>>> import numpy as np
>>> from numpy import linalg as LA
>>> np.set_printoptions(precision=2, suppress=True, linewidth=100, sign=" ")
>>> K = np.loadtxt("a.csv", delimiter=",")
>>> K
array([[ 0.01, -0.05, -0.05,  0.01],
       [-0.05,  0.49,  0.49, -0.05],
       [-0.05,  0.49,  0.49, -0.05],
       [ 0.01, -0.05, -0.05,  0.01]])
>>> # column 2 repeats column 1
>>> K @ LA.pinv(K) @ K
array([[ 0.01, -0.05, -0.05,  0.01],
       [-0.05,  0.49,  0.49, -0.05],
       [-0.05,  0.49,  0.49, -0.05],
       [ 0.01, -0.05, -0.05,  0.01]])
>>> np.unique(K.round(6), axis=0).shape
(2, 4)
>>> left, sigma, Vh = LA.svd(K)
>>> sigma.round(2) + 0
array([ 1.,  0.,  0.,  0.])
>>> np.argmax(sigma[:-1] / (sigma[1:] + 1e-6)) + 1
np.int64(1)
>>> Y = left[:, :1] @ np.diag(sigma[:1]) @ Vh[:1]
>>> np.round(np.abs(K - Y).max(), 2)
np.float64(0.0)
>>> Y
array([[ 0.01, -0.05, -0.05,  0.01],
       [-0.05,  0.49,  0.49, -0.05],
       [-0.05,  0.49,  0.49, -0.05],
       [ 0.01, -0.05, -0.05,  0.01]])
>>> LA.matrix_rank(Y)
np.int64(1)
>>> W = np.array([[1, 3, 2], [1, 1, 2], [1, 2, 3], [0, 0, 1]])
>>> b = np.array([1, 2, 1])
>>> act = np.maximum(K @ W + b, 0)
>>> (act > 0).astype(int)
array([[ 1,  1,  1],
       [ 1,  1,  1],
       [ 1,  1,  1],
       [ 1,  1,  1]])
>>> LA.matrix_rank(act)
np.int64(2)
>>> W2 = np.array([[-2, 1, 0], [2, -3, -2], [-2, -3, 2]])
>>> (act @ W2).round(6).argmax(axis=1)
array([ 0,  2,  2,  0])
>>> act @ W2
array([[  0.43,  -6.9 ,  -2.22],
       [ -3.84, -17.93,  -0.02],
       [ -3.84, -17.93,  -0.02],
       [  0.43,  -6.9 ,  -2.22]])
>>> Y = np.array([[5, 5], [2, 4], [3, 0], [0, 4]])
>>> np.einsum("ik,kj->ji", K, Y)
array([[-0.24,  2.2 ,  2.2 , -0.24],
       [-0.16,  1.48,  1.48, -0.16]])
>>> np.vstack([K, Y.T]).shape
(6, 4)
>>> np.einsum("ij,ij->i", K, K)
array([ 0.01,  0.49,  0.49,  0.01])
>>> Y.T @ K.T
array([[-0.24,  2.2 ,  2.2 , -0.24],
       [-0.16,  1.48,  1.48, -0.16]])
>>> K @ Y
array([[-0.24, -0.16],
       [ 2.2 ,  1.48],
       [ 2.2 ,  1.48],
       [-0.24, -0.16]])
>>> np.einsum("ij->j", K)
array([-0.1 ,  0.88,  0.88, -0.1 ])
>>> np.round(np.abs(LA.eigvals(K)).max(), 2)
np.float64(1.0)
>>> K @ K
array([[ 0.01, -0.05, -0.05,  0.01],
       [-0.05,  0.49,  0.49, -0.05],
       [-0.05,  0.49,  0.49, -0.05],
       [ 0.01, -0.05, -0.05,  0.01]])
>>> E = np.array([[0, 0, 0, 0, 0, 0],
...     [0, 0, 0, 0, 0, 0],
...     [0, 0, 0, 0, 0, 0],
...     [3, 0, 0, 9, 0, 0],
...     [3, 0, 2, 9, 0, 6],
...     [1, 3, 1, 3, 9, 3]])
>>> round(float(LA.norm(E, 2) / LA.norm(E)), 2)
0.83
>>> [round(float(x), 2) for x in LA.svd(E, compute_uv=False)[:3]]
[15.17, 9.11, 4.12]
>>> np.unique(E.round(6), axis=0).shape
(4, 6)
>>> round(np.trace(LA.pinv(E) @ E), 2)
np.float64(3.0)
>>> F = np.loadtxt("data.csv", delimiter=",")
>>> F
array([[ 3.,  5.,  3.,  5.,  3.,  5.],
       [ 0., -6.,  0., -6.,  0., -6.],
       [-7., -3., -7., -3., -7., -3.],
       [ 3.,  5.,  3.,  5.,  3.,  5.],
       [ 0., -6.,  0., -6.,  0., -6.],
       [-7., -3., -7., -3., -7., -3.]])
>>> # rows 0 and 3 are equal
>>> left, sigma, Vh = LA.svd(E)
>>> evecs = Vh[:(sigma > 1e-8).sum()]
>>> rng = np.random.default_rng(32375)
>>> vec = E[1] + 3 * E[0] + rng.integers(2) * np.eye(6)[5]
>>> vec
array([ 0.,  0.,  0.,  0.,  0.,  1.])
>>> np.diag(evecs.T @ evecs)
array([ 0.1,  0.1,  0.1,  0.9,  0.9,  0.9])
>>> LA.matrix_rank(np.vstack([E, vec]))
np.int64(4)
>>> np.round(evecs.T @ evecs, 2) + 0
array([[ 0.1,  0. ,  0. ,  0.3,  0. ,  0. ],
       [ 0. ,  0.1,  0. ,  0. ,  0.3,  0. ],
       [ 0. ,  0. ,  0.1,  0. ,  0. ,  0.3],
       [ 0.3,  0. ,  0. ,  0.9,  0. ,  0. ],
       [ 0. ,  0.3,  0. ,  0. ,  0.9,  0. ],
       [ 0. ,  0. ,  0.3,  0. ,  0. ,  0.9]])
>>> np.allclose(evecs.T @ evecs @ vec, vec)
False
>>> J = np.loadtxt("m.csv", delimiter=",")
>>> J
array([[ 1.05,  1.  ,  0.  ],
       [ 2.  ,  1.05,  0.  ],
       [ 1.  ,  1.  ,  0.05]])
>>> w, evecs = LA.eig(J)
>>> round(float(np.prod(w)), 2)
-0.04
>>> np.sort(LA.eigvals(LA.inv(J)))
array([-2.75,  0.41, 20.  ])
>>> np.round(np.sort(LA.eigvals(J @ J)), 2) + 0
array([ 0.  ,  0.13,  6.07])
>>> J @ evecs[:, 0] - w[0] * evecs[:, 0]
array([ 0.,  0.,  0.])
